% python3 -q
>>> import numpy as np
>>> import numpy.linalg as la
>>> np.set_printoptions(suppress=True, linewidth=100)
>>> def tidy(a):
...     return np.round(a, 1) + 0
... 
>>> A = np.loadtxt("run11.csv", delimiter=",")
>>> A
array([[ 0.5, -0.5, -0.2,  0.2, -0.3, -0.3, -0.7],
       [-0.5,  0.3, -0.4, -0.2, -0.6,  0.5, -0.8],
       [-0.2, -0.4, -0.5, -0.6,  0.4, -0.7, -0.1],
       [ 0.2, -0.2, -0.6,  0.5,  0.8,  0.3,  0.5],
       [-0.3, -0.6,  0.4,  0.8,  2.2, -0.7, -0.1],
       [-0.3,  0.5, -0.7,  0.3, -0.7, -1.2, -0.5],
       [-0.7, -0.8, -0.1,  0.5, -0.1, -0.5,  0.1]])
>>> # equal to its transpose
>>> x0 = np.array([1, -2, -1, 2, 0, 2, 3])
>>> a = np.maximum(A @ x0, 0)
>>> tidy(np.maximum(A @ x0, 0) - np.maximum(-A @ x0, 0))
array([-0.6, -2.5, -1.8,  4.3,  0.4, -3.9,  1.3])
>>> tidy(a)
array([0. , 0. , 0. , 4.3, 0.4, 0. , 1.3])
>>> tidy(np.tanh(A @ x0))
array([-0.5, -1. , -0.9,  1. ,  0.4, -1. ,  0.9])
>>> tidy(np.maximum(A @ (3 * x0), 0))
array([ 0. ,  0. ,  0. , 12.9,  1.2,  0. ,  3.9])
>>> A * (a > 1e-9)[:, None]
array([[ 0. , -0. , -0. ,  0. , -0. , -0. , -0. ],
       [-0. ,  0. , -0. , -0. , -0. ,  0. , -0. ],
       [-0. , -0. , -0. , -0. ,  0. , -0. , -0. ],
       [ 0.2, -0.2, -0.6,  0.5,  0.8,  0.3,  0.5],
       [-0.3, -0.6,  0.4,  0.8,  2.2, -0.7, -0.1],
       [-0. ,  0. , -0. ,  0. , -0. , -0. , -0. ],
       [-0.7, -0.8, -0.1,  0.5, -0.1, -0.5,  0.1]])
>>> np.flatnonzero(a > 1e-9)
array([3, 4, 6])
>>> mat = np.array([[-2.5, 0.4, -0.7, -0.1, 1.8, 0.4],
...     [1.2, -2.2, 0.3, 0.4, 1.2, 0.9],
...     [0.2, 1.5, 2.0, 1.6, -1.4, 0.3],
...     [-0.2, -1.4, -0.1, 0.6, 1.0, -0.3]])
>>> rng = np.random.default_rng(250325)
>>> mat[3] = mat[0] + 0.3 * rng.normal(size=6)
>>> tidy(mat)
array([[-2.5,  0.4, -0.7, -0.1,  1.8,  0.4],
       [ 1.2, -2.2,  0.3,  0.4,  1.2,  0.9],
       [ 0.2,  1.5,  2. ,  1.6, -1.4,  0.3],
       [-2.3,  0.1, -0.5, -0.2,  1.7,  0.6]])
>>> left, sig, Vt = la.svd(mat)
>>> np.argmax(sig[:-1] / (sig[1:] + 1e-6)) + 1
np.int64(3)
>>> out = left[:, :3] @ np.diag(sig[:3]) @ Vt[:3]
>>> la.matrix_rank(mat, rtol=0.05)
np.int64(3)
>>> tidy(out)
array([[-2.5,  0.4, -0.6, -0.2,  1.8,  0.4],
       [ 1.2, -2.2,  0.3,  0.4,  1.2,  0.9],
       [ 0.2,  1.5,  2. ,  1.6, -1.4,  0.3],
       [-2.3,  0.2, -0.5, -0.1,  1.8,  0.5]])
>>> x0 = np.array([2, 2, 0, 2, 2, 2])
>>> tidy((mat * x0).sum(axis=1))
array([0. , 3. , 4.4, 0. ])
>>> tidy(mat @ x0)
array([0. , 3. , 4.4, 0. ])
>>> tidy(np.einsum("ij,j->i", mat, x0))
array([0. , 3. , 4.4, 0. ])
>>> (mat @ x0).argmax()
np.int64(2)
>>> tidy(mat @ np.eye(6)[3])
array([-0.1,  0.4,  1.6, -0.2])
>>> T = np.stack([mat, -2 * mat, mat[::-1]])
>>> la.matrix_rank(T)
array([4, 4, 4])
>>> (T @ mat.T).shape
(3, 4, 4)
>>> tidy(T.sum(axis=0))
array([[ 0.2, -0.3,  0.2, -0.1, -0.1,  0.2],
       [-1. ,  3.7,  1.7,  1.2, -2.6, -0.6],
       [ 1. , -3.7, -1.7, -1.2,  2.6,  0.6],
       [-0.2,  0.3, -0.2,  0.1,  0.1, -0.2]])
>>> tidy(la.norm(T, axis=(1, 2)))
array([ 6.2, 12.5,  6.2])
>>> w, V = la.eigh(A)
>>> tidy(V.T @ V)
array([[1., 0., 0., 0., 0., 0., 0.],
       [0., 1., 0., 0., 0., 0., 0.],
       [0., 0., 1., 0., 0., 0., 0.],
       [0., 0., 0., 1., 0., 0., 0.],
       [0., 0., 0., 0., 1., 0., 0.],
       [0., 0., 0., 0., 0., 1., 0.],
       [0., 0., 0., 0., 0., 0., 1.]])
>>> tidy(w.sum()), tidy(np.trace(A))
(np.float64(1.9), np.float64(1.9))
>>> (w > 1e-8).sum(), (w < -1e-8).sum()
(np.int64(4), np.int64(3))
>>> K = np.load("block1.npy")
>>> K
array([[ 5, -2, -3,  0, -1, -2,  1],
       [-1, 11, -1,  3,  1, -2,  1],
       [ 0,  1, 17, -2,  0,  2,  0],
       [-3, -1,  0, 10,  1,  0,  3],
       [-1,  2,  1, -1, 11,  0,  1],
       [-1,  0,  1, -2, -1, 15, -3],
       [ 0,  3,  2,  3,  2,  0, -3]])
>>> def softmax(z):
...     e = np.exp(z - z.max(axis=-1, keepdims=True))
...     return e / e.sum(axis=-1, keepdims=True)
... 
>>> tidy(softmax(K[3] + 5))
array([0., 0., 0., 1., 0., 0., 0.])
>>> tidy(softmax(K).sum(axis=1))
array([1., 1., 1., 1., 1., 1., 1.])
>>> att = K @ K.T / np.sqrt(7)
>>> tidy(softmax(att))
array([[1. , 0. , 0. , 0. , 0. , 0. , 0. ],
       [0. , 1. , 0. , 0. , 0. , 0. , 0. ],
       [0. , 0. , 1. , 0. , 0. , 0. , 0. ],
       [0. , 0. , 0. , 1. , 0. , 0. , 0. ],
       [0. , 0. , 0. , 0. , 1. , 0. , 0. ],
       [0. , 0. , 0. , 0. , 0. , 1. , 0. ],
       [0. , 0.8, 0. , 0. , 0. , 0. , 0.2]])
>>> tidy(softmax(att)[3] @ K)
array([-3., -1.,  0., 10.,  1.,  0.,  3.])
>>> W0 = np.array([[9, 7, -2, -9, -4, 0, 5, 8],
...     [6, 5, 3, 9, 0, 6, -5, -1],
...     [-2, 7, -8, 6, -5, 1, -4, 6],
...     [0, 0, 6, 6, 9, -7, 8, 3],
...     [4, 9, -7, 5, 7, 7, 9, -1],
...     [0, 0, 6, 6, 9, -7, 8, 3],
...     [-5, 7, 4, -4, 1, 8, -3, 6]])
>>> np.allclose(W0[:-1].T @ la.lstsq(W0[:-1].T, W0[-1])[0], W0[-1])
False
>>> tidy(W0 @ la.pinv(W0) @ W0)
array([[ 9.,  7., -2., -9., -4.,  0.,  5.,  8.],
       [ 6.,  5.,  3.,  9.,  0.,  6., -5., -1.],
       [-2.,  7., -8.,  6., -5.,  1., -4.,  6.],
       [ 0.,  0.,  6.,  6.,  9., -7.,  8.,  3.],
       [ 4.,  9., -7.,  5.,  7.,  7.,  9., -1.],
       [ 0.,  0.,  6.,  6.,  9., -7.,  8.,  3.],
       [-5.,  7.,  4., -4.,  1.,  8., -3.,  6.]])
>>> np.argsort(-la.norm(W0, axis=0).round(6), kind="stable")[:3]
array([3, 6, 1])
>>> tidy(la.norm(W0, 2) / la.norm(W0))
np.float64(0.6)
>>> la.matrix_rank(W0, rtol=0.1)
np.int64(6)
>>> la.cond(W0) > 100
np.True_
>>> F = np.loadtxt("arr.csv", delimiter=",")
>>> F
array([[1., 1., 2., 2.],
       [1., 1., 1., 2.],
       [2., 1., 1., 1.],
       [2., 2., 1., 1.]])
>>> # symmetric, so the eigenvalues are real
>>> x0 = np.array([1, 2, 0, 2])
>>> a = np.maximum(F @ x0, 0)
>>> tidy(np.tanh(F @ x0))
array([1., 1., 1., 1.])
>>> F * (a > 1e-9)[:, None]
array([[1., 1., 2., 2.],
       [1., 1., 1., 2.],
       [2., 1., 1., 1.],
       [2., 2., 1., 1.]])
>>> P = np.triu(np.array([[0, 1, 0, 0], [2, 1, 2, 0], [1, 1, 0, 2], [0, 1, 1, 0]]), 1) + np.eye(4)
>>> out = P @ F @ la.inv(P)
>>> tidy(la.det(out))
np.float64(3.0)
>>> out
array([[  2.,   0.,   3.,  -2.],
       [  5.,  -2.,   7., -10.],
       [  6.,  -1.,   5.,  -7.],
       [  2.,   0.,   1.,  -1.]])
>>> la.matrix_rank(out)
np.int64(4)
>>> x0 = np.array([-1, -2, 1, 2])
>>> rhs = out @ x0
>>> c, lr = np.zeros(4), 1 / la.norm(out, 2) ** 2
>>> for i in range(4):
...     c -= lr * out.T @ (out @ c - rhs)
...     if i % 1 == 0: print(i, round(la.norm(out @ c - rhs), 1))
... 
0 2.1
1 2.1
2 2.1
3 2.1
>>> tidy(la.cond(out))
np.float64(293.5)
